$ python -q
>>> import numpy as np
>>> np.set_printoptions(suppress=True, linewidth=120)
>>> def rd(a):
...     return np.round(a, 2) + 0
... 
>>> arr = np.tril(np.array([[1, 0, 0, -1], [2, 2, -1, -1], [-1, 1, 1, 2], [1, 2, 1, -2]]), -1) + np.eye(4, dtype=int)
>>> arr
array([[ 1,  0,  0,  0],
       [ 2,  1,  0,  0],
       [-1,  1,  1,  0],
       [ 1,  2,  1,  1]])
>>> # triangular: eigenvalues sit on the diagonal
>>> np.prod(np.diag(arr)), rd(np.linalg.det(arr))
(np.int64(1), np.float64(1.0))
>>> arr @ arr
array([[1, 0, 0, 0],
       [4, 1, 0, 0],
       [0, 2, 1, 0],
       [5, 5, 2, 1]])
>>> f, v = arr[2], arr[3]
>>> f @ v
np.int64(2)
>>> p = (f @ v) / (f @ f) * f
>>> rd(np.linalg.norm(f + v) ** 2 + np.linalg.norm(f - v) ** 2)
np.float64(20.0)
>>> rd((v - p) @ f)
np.float64(0.0)
>>> rd(p)
array([-0.67,  0.67,  0.67,  0.  ])
>>> np.outer(f, v)
array([[-1, -2, -1, -1],
       [ 1,  2,  1,  1],
       [ 1,  2,  1,  1],
       [ 0,  0,  0,  0]])
>>> vec = np.array([-5, 0, -2, 5])
>>> h1 = np.maximum(arr @ vec, 0)
>>> np.maximum(arr @ vec, 0) - np.maximum(-arr @ vec, 0)
array([ -5, -10,   3,  -2])
>>> arr * (h1 > 1e-9)[:, None]
array([[ 0,  0,  0,  0],
       [ 0,  0,  0,  0],
       [-1,  1,  1,  0],
       [ 0,  0,  0,  0]])
>>> np.flatnonzero(h1 > 1e-9)
array([2])
>>> arr.T @ h1
array([-3,  3,  3,  0])
>>> h1
array([0, 0, 3, 0])
>>> rd(np.tanh(arr @ vec))
array([-1.  , -1.  ,  1.  , -0.96])
>>> vec = np.array([-1, 2, 4, 2])
>>> y = arr @ vec
>>> c, lr = np.zeros(4), 1 / np.linalg.norm(arr, 2) ** 2
>>> for i in range(15):
...     c -= lr * arr.T @ (arr @ c - y)
...     if i % 5 == 0: print(i, round(np.linalg.norm(arr @ c - y), 2))
... 
0 4.64
5 0.64
10 0.57
>>> rd(np.linalg.cond(arr))
np.float64(13.23)
>>> m1 = np.array([[-2, -2, 0, -2, -1, 1, 1],
...     [1, 0, 1, 2, 1, 0, -1],
...     [-1, -1, -2, 1, 1, 1, -1],
...     [1, 0, 0, -1, -1, 2, 1],
...     [-2, 2, -2, -1, 2, 2, -2],
...     [1, -2, 2, 2, -1, 1, -1],
...     [0, -2, 1, 1, -2, 1, 1],
...     [1, -1, 2, -1, -2, -1, 2],
...     [-1, 2, -1, 2, 1, -2, -2]])
>>> m1[-1] = m1[0] + -1 * m1[1]
>>> m1
array([[-2, -2,  0, -2, -1,  1,  1],
       [ 1,  0,  1,  2,  1,  0, -1],
       [-1, -1, -2,  1,  1,  1, -1],
       [ 1,  0,  0, -1, -1,  2,  1],
       [-2,  2, -2, -1,  2,  2, -2],
       [ 1, -2,  2,  2, -1,  1, -1],
       [ 0, -2,  1,  1, -2,  1,  1],
       [ 1, -1,  2, -1, -2, -1,  2],
       [-3, -2, -1, -4, -2,  1,  2]])
>>> Y = m1[0, 0] * m1[1:] - np.outer(m1[1:, 0], m1[0])
>>> Y
array([[ 0,  2, -2, -2, -1, -1,  1],
       [ 0,  0,  4, -4, -3, -1,  3],
       [ 0,  2,  0,  4,  3, -5, -3],
       [ 0, -8,  4, -2, -6, -2,  6],
       [ 0,  6, -4, -2,  3, -3,  1],
       [ 0,  4, -2, -2,  4, -2, -2],
       [ 0,  4, -4,  4,  5,  1, -5],
       [ 0, -2,  2,  2,  1,  1, -1]])
>>> np.linalg.matrix_rank(Y), np.linalg.matrix_rank(m1)
(np.int64(6), np.int64(7))
>>> f, v = Y[3], Y[0]
>>> f @ f
np.int64(160)
>>> f @ v
np.int64(-6)
>>> p = (f @ v) / (f @ f) * f
>>> np.linalg.matrix_rank(np.outer(f, v))
np.int64(1)
>>> rd(p)
array([ 0.  ,  0.3 , -0.15,  0.08,  0.22,  0.08, -0.22])
>>> hat = m1 @ np.linalg.solve(m1.T @ m1, m1.T)
>>> rd(np.diag(hat))
array([0.65, 0.67, 0.81, 0.99, 0.85, 1.  , 1.  , 0.38, 0.66])
>>> rd(np.trace(hat))
np.float64(7.0)
>>> rd(hat)
array([[ 0.65,  0.33,  0.06, -0.01,  0.05,  0.  ,  0.01,  0.11,  0.32],
       [ 0.33,  0.67,  0.01,  0.  ,  0.01,  0.  ,  0.  ,  0.02, -0.34],
       [ 0.06,  0.01,  0.81,  0.05, -0.17,  0.01, -0.02, -0.34,  0.05],
       [-0.01,  0.  ,  0.05,  0.99,  0.04,  0.  ,  0.  ,  0.08, -0.01],
       [ 0.05,  0.01, -0.17,  0.04,  0.85,  0.01, -0.02, -0.31,  0.04],
       [ 0.  ,  0.  ,  0.01,  0.  ,  0.01,  1.  ,  0.  ,  0.02,  0.  ],
       [ 0.01,  0.  , -0.02,  0.  , -0.02,  0.  ,  1.  , -0.04,  0.  ],
       [ 0.11,  0.02, -0.34,  0.08, -0.31,  0.02, -0.04,  0.38,  0.08],
       [ 0.32, -0.34,  0.05, -0.01,  0.04,  0.  ,  0.  ,  0.08,  0.66]])
>>> Y = np.c_[m1[:, :1] @ np.array([[0]]), np.array([3, 2, 0, 2, 1, 3, 0, 0, 3])]
>>> Y
array([[0, 3],
       [0, 2],
       [0, 0],
       [0, 2],
       [0, 1],
       [0, 3],
       [0, 0],
       [0, 0],
       [0, 3]])
>>> rd(np.linalg.norm(np.linalg.qr(m1)[0].T @ Y, axis=0) ** 2 / ((Y ** 2).sum(axis=0) + 1e-12))
array([0.  , 0.95])
>>> np.linalg.matrix_rank(Y)
np.int64(1)
